In [1]: import numpy as np

In [2]: np.set_printoptions(precision=2, suppress=True, linewidth=100, legacy="1.25")

In [3]: def rnd(a):
   ...:     return np.round(a, 2) + 0
   ...: 

In [4]: X = np.array([[2, 2, 2, 2, 2, 2, 2],
   ...:     [2, 4, 4, 4, 4, 4, 4],
   ...:     [2, 4, 6, 6, 6, 6, 6],
   ...:     [2, 4, 6, 8, 8, 8, 8],
   ...:     [2, 4, 6, 8, 10, 10, 10],
   ...:     [2, 4, 6, 8, 10, 12, 12],
   ...:     [2, 4, 6, 8, 10, 12, 14]])

In [5]: x0 = np.ones(7)

In [6]: for _ in range(6):
   ...:     x0 = X @ x0
   ...:     x0 /= np.linalg.norm(x0)
   ...:     print(round(x0 @ X @ x0, 2))
   ...: 
45.7
45.76
45.76
45.76
45.76
45.76

In [7]: rnd(np.linalg.eigvalsh(X)[-1])
Out[7]: 45.76

In [8]: vals, vecs = np.linalg.eigh(X)

In [9]: rnd(vecs.T @ vecs)
Out[9]: 
array([[1., 0., 0., 0., 0., 0., 0.],
       [0., 1., 0., 0., 0., 0., 0.],
       [0., 0., 1., 0., 0., 0., 0.],
       [0., 0., 0., 1., 0., 0., 0.],
       [0., 0., 0., 0., 1., 0., 0.],
       [0., 0., 0., 0., 0., 1., 0.],
       [0., 0., 0., 0., 0., 0., 1.]])

In [10]: rnd(np.abs(vecs[:, -1]))
Out[10]: array([0.11, 0.21, 0.3 , 0.38, 0.45, 0.49, 0.51])

In [11]: np.abs(vecs[:, -1]).round(6).argmax()
Out[11]: 6

In [12]: M = np.loadtxt("data.csv", delimiter=",")

In [13]: M
Out[13]: 
array([[10., 11.,  7.,  5., 11.],
       [11., 22.,  8.,  7., 22.],
       [ 7.,  8.,  5.,  4.,  8.],
       [ 5.,  7.,  4.,  5.,  7.],
       [11., 22.,  8.,  7., 22.]])

In [14]: left, sv, vt = np.linalg.svd(M)

In [15]: np.argmax(sv[:-1] / (sv[1:] + 1e-6)) + 1
Out[15]: 3

In [16]: M2 = left[:, :3] @ np.diag(sv[:3]) @ vt[:3]

In [17]: rnd(np.abs(M - M2).max())
Out[17]: 0.0

In [18]: vals, vecs = np.linalg.eigh(M)

In [19]: rnd(np.linalg.eigvalsh(M + -3 * np.eye(5)))
Out[19]: array([-3.  , -3.  , -1.08,  2.82, 53.25])

In [20]: rnd(np.abs(vecs[:, -1]))
Out[20]: array([0.36, 0.62, 0.26, 0.22, 0.62])

In [21]: rnd(vals)
Out[21]: array([ 0.  ,  0.  ,  1.92,  5.82, 56.25])

In [22]: vals.sum(), np.trace(M)
Out[22]: (64.0, 64.0)

In [23]: np.allclose(M[:-1].T @ np.linalg.lstsq(M[:-1].T, M[-1])[0], M[-1])
Out[23]: True

In [24]: np.unique(M.round(6), axis=0).shape
Out[24]: (4, 5)

In [25]: rnd(np.trace(np.linalg.pinv(M) @ M))
Out[25]: 3.0

In [26]: data = np.array([[1, 2, -2, 0],
    ...:     [-2, -2, -2, -1],
    ...:     [-2, -1, 0, -1],
    ...:     [2, 1, -2, -2],
    ...:     [0, 2, -2, -2],
    ...:     [1, -2, -2, 0],
    ...:     [-1, -1, 1, 0],
    ...:     [-1, 1, 0, 1],
    ...:     [2, 1, -1, 2]])

In [27]: data[:, 1] = 4 * data[:, 0]

In [28]: data
Out[28]: 
array([[ 1,  4, -2,  0],
       [-2, -8, -2, -1],
       [-2, -8,  0, -1],
       [ 2,  8, -2, -2],
       [ 0,  0, -2, -2],
       [ 1,  4, -2,  0],
       [-1, -4,  1,  0],
       [-1, -4,  0,  1],
       [ 2,  8, -1,  2]])

In [29]: # column 1 dominates

In [30]: M2 = np.array([[1, 2, 0], [1, 0, 0], [2, 2, 1], [0, 1, 0]])

In [31]: np.vstack([data, M2.T]).shape
Out[31]: (12, 4)

In [32]: np.einsum("ik,kj->ij", data, M2)
Out[32]: 
array([[  1,  -2,  -2],
       [-14,  -9,  -2],
       [-10,  -5,   0],
       [  6,  -2,  -2],
       [ -4,  -6,  -2],
       [  1,  -2,  -2],
       [ -3,   0,   1],
       [ -5,  -1,   0],
       [  8,   4,  -1]])

In [33]: np.einsum("ij->j", data)
Out[33]: array([  0,   0, -10,  -3])

In [34]: f, r1 = data[1], data[2]

In [35]: f @ r1
Out[35]: 69

In [36]: f @ f
Out[36]: 73

In [37]: pr = (f @ r1) / (f @ f) * f

In [38]: rnd(pr)
Out[38]: array([-1.89, -7.56, -1.89, -0.95])

In [39]: rnd(r1 - pr)
Out[39]: array([-0.11, -0.44,  1.89, -0.05])

In [40]: K = np.loadtxt("mat.csv", delimiter=",")

In [41]: K
Out[41]: 
array([[-3.,  3.,  3.,  1., -3., -5., -3.],
       [-4.,  5., -2.,  0., -5.,  0.,  0.],
       [ 4., -2.,  2., -2., -3.,  1.,  0.],
       [-2.,  1.,  2.,  4.,  1., -2., -2.],
       [-2.,  1.,  0.,  1.,  3.,  1., -3.],
       [-4.,  3.,  5.,  2.,  3., -5.,  0.],
       [ 3.,  3.,  2.,  1.,  4., -3.,  3.]])

In [42]: M2 = K / np.linalg.norm(K, axis=1, keepdims=True)

In [43]: C2 = M2 @ M2.T

In [44]: np.argwhere(np.triu(np.abs(C2) > 0.95, 1))
Out[44]: array([], shape=(0, 2), dtype=int64)

In [45]: (np.abs(C2) > 0.9).astype(int)
Out[45]: 
array([[1, 0, 0, 0, 0, 0, 0],
       [0, 1, 0, 0, 0, 0, 0],
       [0, 0, 1, 0, 0, 0, 0],
       [0, 0, 0, 1, 0, 0, 0],
       [0, 0, 0, 0, 1, 0, 0],
       [0, 0, 0, 0, 0, 1, 0],
       [0, 0, 0, 0, 0, 0, 1]])

In [46]: rnd(C2[1])
Out[46]: array([ 0.51,  1.  , -0.29,  0.08, -0.05,  0.08, -0.33])

In [47]: rnd(np.linalg.norm(M2, axis=1))
Out[47]: array([1., 1., 1., 1., 1., 1., 1.])

In [48]: M2 = K / np.sqrt((K ** 2).mean(axis=1, keepdims=True))

In [49]: np.linalg.matrix_rank(M2) == np.linalg.matrix_rank(K)
Out[49]: True

In [50]: np.linalg.matrix_rank(K - K.mean(axis=1, keepdims=True))
Out[50]: 6

In [51]: t3 = np.stack([K, 2 * K, K[::-1]])

In [52]: np.linalg.matrix_rank(t3.reshape(3, -1))
Out[52]: 2

In [53]: (t3 @ K.T).shape
Out[53]: (3, 7, 7)

In [54]: np.einsum("bij,cij->bc", t3, t3)
Out[54]: 
array([[ 383.,  766.,    8.],
       [ 766., 1532.,   16.],
       [   8.,   16.,  383.]])

In [55]: np.linalg.matrix_rank(t3)
Out[55]: array([7, 7, 7])

In [56]: rnd(np.linalg.norm(t3, axis=(1, 2)))
Out[56]: array([19.57, 39.14, 19.57])

In [57]: t3.shape
Out[57]: (3, 7, 7)

In [58]: A = np.diag(np.array([0, 1, 1, 3, 2, 3, 1, 2, 2, 2]))

In [59]: A
Out[59]: 
array([[0, 0, 0, 0, 0, 0, 0, 0, 0, 0],
       [0, 1, 0, 0, 0, 0, 0, 0, 0, 0],
       [0, 0, 1, 0, 0, 0, 0, 0, 0, 0],
       [0, 0, 0, 3, 0, 0, 0, 0, 0, 0],
       [0, 0, 0, 0, 2, 0, 0, 0, 0, 0],
       [0, 0, 0, 0, 0, 3, 0, 0, 0, 0],
       [0, 0, 0, 0, 0, 0, 1, 0, 0, 0],
       [0, 0, 0, 0, 0, 0, 0, 2, 0, 0],
       [0, 0, 0, 0, 0, 0, 0, 0, 2, 0],
       [0, 0, 0, 0, 0, 0, 0, 0, 0, 2]])

In [60]: # triangular: eigenvalues sit on the diagonal

In [61]: M2 = np.array([[-1, 2],
    ...:     [1, 0],
    ...:     [-2, -2],
    ...:     [0, 0],
    ...:     [3, 0],
    ...:     [1, -3],
    ...:     [1, -3],
    ...:     [1, -2],
    ...:     [-2, 3],
    ...:     [3, -3]])

In [62]: np.linalg.matrix_rank(A @ M2)
Out[62]: 2

In [63]: np.linalg.matrix_rank(np.vstack([A, M2.T]))
Out[63]: 10

In [64]: np.vstack([A, M2.T]).shape
Out[64]: (12, 10)

In [65]: A @ M2
Out[65]: 
array([[ 0,  0],
       [ 1,  0],
       [-2, -2],
       [ 0,  0],
       [ 6,  0],
       [ 3, -9],
       [ 1, -3],
       [ 2, -4],
       [-4,  6],
       [ 6, -6]])

In [66]: np.einsum("ik,kj->ij", A, M2)
Out[66]: 
array([[ 0,  0],
       [ 1,  0],
       [-2, -2],
       [ 0,  0],
       [ 6,  0],
       [ 3, -9],
       [ 1, -3],
       [ 2, -4],
       [-4,  6],
       [ 6, -6]])

In [67]: np.einsum("ij,ij->i", A, A)
Out[67]: array([0, 1, 1, 9, 4, 9, 1, 4, 4, 4])

In [68]: np.unravel_index(np.abs(A).argmax(), A.shape)
Out[68]: (3, 3)

In [69]: A.sum(axis=1)
Out[69]: array([0, 1, 1, 3, 2, 3, 1, 2, 2, 2])

In [70]: rnd(np.linalg.norm(A))
Out[70]: 6.08

In [71]: A.sum(axis=0)
Out[71]: array([0, 1, 1, 3, 2, 3, 1, 2, 2, 2])

In [72]: np.linalg.matrix_rank(A)
Out[72]: 9

In [73]: A - A[0]
Out[73]: 
array([[0, 0, 0, 0, 0, 0, 0, 0, 0, 0],
       [0, 1, 0, 0, 0, 0, 0, 0, 0, 0],
       [0, 0, 1, 0, 0, 0, 0, 0, 0, 0],
       [0, 0, 0, 3, 0, 0, 0, 0, 0, 0],
       [0, 0, 0, 0, 2, 0, 0, 0, 0, 0],
       [0, 0, 0, 0, 0, 3, 0, 0, 0, 0],
       [0, 0, 0, 0, 0, 0, 1, 0, 0, 0],
       [0, 0, 0, 0, 0, 0, 0, 2, 0, 0],
       [0, 0, 0, 0, 0, 0, 0, 0, 2, 0],
       [0, 0, 0, 0, 0, 0, 0, 0, 0, 2]])

In [74]: np.abs(A).max()
Out[74]: 3

In [75]: rnd(np.linalg.pinv(A))
Out[75]: 
array([[0.  , 0.  , 0.  , 0.  , 0.  , 0.  , 0.  , 0.  , 0.  , 0.  ],
       [0.  , 1.  , 0.  , 0.  , 0.  , 0.  , 0.  , 0.  , 0.  , 0.  ],
       [0.  , 0.  , 1.  , 0.  , 0.  , 0.  , 0.  , 0.  , 0.  , 0.  ],
       [0.  , 0.  , 0.  , 0.33, 0.  , 0.  , 0.  , 0.  , 0.  , 0.  ],
       [0.  , 0.  , 0.  , 0.  , 0.5 , 0.  , 0.  , 0.  , 0.  , 0.  ],
       [0.  , 0.  , 0.  , 0.  , 0.  , 0.33, 0.  , 0.  , 0.  , 0.  ],
       [0.  , 0.  , 0.  , 0.  , 0.  , 0.  , 1.  , 0.  , 0.  , 0.  ],
       [0.  , 0.  , 0.  , 0.  , 0.  , 0.  , 0.  , 0.5 , 0.  , 0.  ],
       [0.  , 0.  , 0.  , 0.  , 0.  , 0.  , 0.  , 0.  , 0.5 , 0.  ],
       [0.  , 0.  , 0.  , 0.  , 0.  , 0.  , 0.  , 0.  , 0.  , 0.5 ]])
